In [1]: import numpy as np

In [2]: import numpy.linalg as la

In [3]: np.set_printoptions(suppress=True, linewidth=140)

In [4]: rd = lambda a: np.round(a, 2) + 0

In [5]: data = np.load("dump.npy")

In [6]: data
Out[6]: 
array([[ -5,  -4,   3],
       [ -9,  -6,   6],
       [-13,  -8,   7],
       [-16,  -8,  12],
       [-21,  -3,  11],
       [-17,  -5,  15],
       [-13,  -8,  20],
       [-16, -13,  22],
       [-14, -17,  26],
       [-18, -15,  26],
       [-21, -17,  21],
       [-18, -13,  20],
       [-21, -12,  23],
       [-22, -17,  22],
       [-23, -12,  18],
       [-19, -16,  18]])

In [7]: cen = data - data.mean(axis=1)
Traceback (most recent call last):
  Cell In[7], line 1
    cen = data - data.mean(axis=1)
ValueError: operands could not be broadcast together with shapes (16,3) (16,) 


In [8]: cen = data - data.mean(axis=0)

In [9]: Uu, s, Vh = la.svd(cen, full_matrices=False)

In [10]: rd(np.abs(Vh[-1]))
Out[10]: array([0.14, 0.81, 0.57])

In [11]: np.searchsorted(np.cumsum(s ** 2) / (s ** 2).sum(), 0.9) + 1
Out[11]: np.int64(2)

In [12]: np.abs(Vh[0]).argmax()
Out[12]: np.int64(2)

In [13]: rd(Vh[0] * np.sign(Vh[0, np.abs(Vh[0]).argmax()]))
Out[13]: array([-0.4 , -0.48,  0.78])

In [14]: la.matrix_rank(cen)
Out[14]: np.int64(3)

In [15]: cen = (data - data.mean(axis=0)) / data.std(axis=0)

In [16]: np.argwhere(np.abs(cen) > 2)
Out[16]: 
array([[0, 0],
       [0, 2]])

In [17]: b = la.lstsq(np.delete(cen, 0, axis=1), cen[:, 0])[0]

In [18]: np.abs(b).argmax()
Out[18]: np.int64(1)

In [19]: rd(1 - np.var(cen[:, 0] - np.delete(cen, 0, axis=1) @ b))
Out[19]: np.float64(0.36)

In [20]: rd(b)
Out[20]: array([ 0.03, -0.58])

In [21]: hat = data @ la.solve(data.T @ data, data.T)

In [22]: rd(la.eigvalsh(hat))
Out[22]: array([0., 0., 0., 0., 0., 0., 0., 0., 0., 0., 0., 0., 0., 1., 1., 1.])

In [23]: rd(hat @ data[:, 1])
Out[23]: array([ -4.,  -6.,  -8.,  -8.,  -3.,  -5.,  -8., -13., -17., -15., -17., -13., -12., -17., -12., -16.])

In [24]: la.matrix_rank(np.eye(16) - hat)
Out[24]: np.int64(13)

In [25]: np.trace(hat)
Out[25]: np.float64(3.0)

In [26]: np.allclose(hat @ hat, hat)
Out[26]: True

In [27]: z = data[:, 0] > np.median(data[:, 0])

In [28]: u = data[z].mean(axis=0) - data[~z].mean(axis=0)

In [29]: ((data - data.mean(axis=0)) @ u > 0).astype(int)
Out[29]: array([1, 1, 1, 1, 1, 1, 1, 0, 0, 0, 0, 0, 0, 0, 0, 0])

In [30]: z.astype(int)
Out[30]: array([1, 1, 1, 1, 0, 1, 1, 1, 1, 0, 0, 0, 0, 0, 0, 0])

In [31]: rng = np.random.default_rng(2983)

In [32]: z = rng.permutation(3)

In [33]: other = data[:, z] * rng.choice([-1, 1], 3)

In [34]: other
Out[34]: 
array([[  5,  -3,   4],
       [  9,  -6,   6],
       [ 13,  -7,   8],
       [ 16, -12,   8],
       [ 21, -11,   3],
       [ 17, -15,   5],
       [ 13, -20,   8],
       [ 16, -22,  13],
       [ 14, -26,  17],
       [ 18, -26,  15],
       [ 21, -21,  17],
       [ 18, -20,  13],
       [ 21, -23,  12],
       [ 22, -22,  17],
       [ 23, -18,  12],
       [ 19, -18,  16]])

In [35]: Uu, _, Vh = la.svd(data.T @ other)

In [36]: z
Out[36]: array([0, 2, 1])

In [37]: rd(la.lstsq(data, other)[0])
Out[37]: 
array([[-1.,  0.,  0.],
       [ 0.,  0., -1.],
       [ 0., -1.,  0.]])
